$ python -q
>>> import numpy as np
>>> np.set_printoptions(precision=2, suppress=True, linewidth=160)
>>> Y = np.array([[4, 3], [1, -4], [-6, 1]])
>>> F = np.tile(Y, (2, 3))
>>> F
array([[ 4,  3,  4,  3,  4,  3],
       [ 1, -4,  1, -4,  1, -4],
       [-6,  1, -6,  1, -6,  1],
       [ 4,  3,  4,  3,  4,  3],
       [ 1, -4,  1, -4,  1, -4],
       [-6,  1, -6,  1, -6,  1]])
>>> # rows 0 and 3 are equal
>>> rng = np.random.default_rng(876)
>>> lab = rng.permutation(6)
>>> lab
array([3, 5, 1, 2, 4, 0])
>>> Y = F[lab][:, lab]
>>> round(float(np.linalg.det(Y)), 2), round(np.linalg.det(F[lab]), 2)
(0.0, np.float64(0.0))
>>> np.trace(Y)
np.int64(-1)
>>> np.diag(Y)
array([ 3,  1, -4, -6,  1,  4])
>>> [round(float(x), 2) for x in np.linalg.svd(F, compute_uv=False)[:3]]
[17.86, 12.45, 0.0]
>>> np.linalg.matrix_rank(F, rtol=0.1)
np.int64(2)
>>> Y = F + rng.integers(-2, 3, (6, 2)) @ rng.integers(-2, 3, (2, 6))
>>> Y
array([[  6,   3,   8,  -1,   8,   7],
       [ -1,  -4,  -3,   0,  -3,  -8],
       [ -4,   1,  -2,  -3,  -2,   5],
       [  6,   3,  10,  -3,   4,  11],
       [  0,  -4,  -3,   0,   3, -10],
       [ -7,   1,  -7,   2, -10,   1]])
>>> Y - F
array([[ 2,  0,  4, -4,  4,  4],
       [-2,  0, -4,  4, -4, -4],
       [ 2,  0,  4, -4,  4,  4],
       [ 2,  0,  6, -6,  0,  8],
       [-1,  0, -4,  4,  2, -6],
       [-1,  0, -1,  1, -4,  0]])
>>> np.abs(Y - F).sum(axis=1)
array([18, 18, 18, 22, 17,  7])
>>> np.round(np.linalg.svd(Y - F, compute_uv=False), 2) + 0
array([19.51,  7.45,  0.  ,  0.  ,  0.  ,  0.  ])
>>> mat = np.loadtxt("case8.csv", delimiter=",")
>>> mat
array([[ 1.4 , -0.2 ,  0.1 ,  1.3 , -0.3 , -1.3 ,  0.4 ,  0.2 ],
       [ 0.2 ,  0.1 ,  0.3 , -0.9 , -0.9 ,  1.1 ,  0.3 , -0.8 ],
       [-1.6 , -0.2 , -0.5 , -0.5 ,  0.2 , -0.1 ,  2.  ,  0.4 ],
       [ 0.4 ,  1.5 ,  0.8 ,  0.5 , -0.2 ,  0.6 ,  1.6 , -0.2 ],
       [-0.5 , -0.3 ,  0.2 , -1.8 , -0.7 , -1.7 , -0.8 , -2.3 ],
       [ 1.88, -0.05, -0.04,  0.95,  0.08, -1.26,  0.36,  0.07]])
>>> mat[3] @ mat[2]
np.float64(1.43)
>>> np.round(np.linalg.norm(mat[3], 1), 2), round(float(np.linalg.norm(mat[3], np.inf)), 2)
(np.float64(5.8), 1.6)
>>> round(np.linalg.norm(mat[3] - mat[2]), 2)
np.float64(3.28)
>>> np.round(np.linalg.norm(mat, "nuc"), 2)
np.float64(14.02)
>>> np.linalg.norm(mat, axis=0)
array([2.92, 1.56, 1.02, 2.67, 1.22, 2.78, 2.75, 2.48])
>>> np.round(np.linalg.norm(mat, 2), 2)
np.float64(3.98)
>>> round(np.linalg.norm(mat, 1), 2), round(float(np.linalg.norm(mat, np.inf)), 2)
(np.float64(6.06), 8.3)
>>> U, s, Vh = np.linalg.svd(mat, full_matrices=False)
>>> (s > 1e-8).sum()
np.int64(6)
>>> np.allclose(U * s @ Vh, mat)
True
>>> np.round(U.T @ U, 2) + 0
array([[1., 0., 0., 0., 0., 0.],
       [0., 1., 0., 0., 0., 0.],
       [0., 0., 1., 0., 0., 0.],
       [0., 0., 0., 1., 0., 0.],
       [0., 0., 0., 0., 1., 0.],
       [0., 0., 0., 0., 0., 1.]])
>>> W = np.array([[2, 2, 2, 1, 2, 2],
...     [0, 0, 1, 0, 2, 0],
...     [2, 0, 0, 1, 1, 1],
...     [2, 0, 0, 2, 0, 1],
...     [2, 2, 2, 1, 0, 0],
...     [1, 2, 1, 0, 0, 2],
...     [1, 2, 1, 1, 1, 2],
...     [0, 1, 0, 1, 2, 2]])
>>> b = np.array([-3, 8, -6, -6, 2, -7])
>>> H = np.maximum(mat @ W + b, 0)
>>> np.linalg.matrix_rank(H)
np.int64(3)
>>> basis = np.array([[3, 1], [0, 1], [1, 3], [3, 3], [0, 3], [0, 0]])
>>> W @ basis
array([[11, 19],
       [ 1,  9],
       [ 9,  8],
       [12,  8],
       [11, 13],
       [ 4,  6],
       [ 7, 12],
       [ 3, 10]])
>>> (H @ basis).round(6).argmax(axis=1)
array([1, 1, 1, 1, 0, 1])
>>> G = mat.T @ mat
>>> (mat @ mat.T).shape
(6, 6)
>>> np.linalg.svd(mat, compute_uv=False) ** 2
array([15.81, 12.86,  6.51,  5.54,  1.13,  0.24])
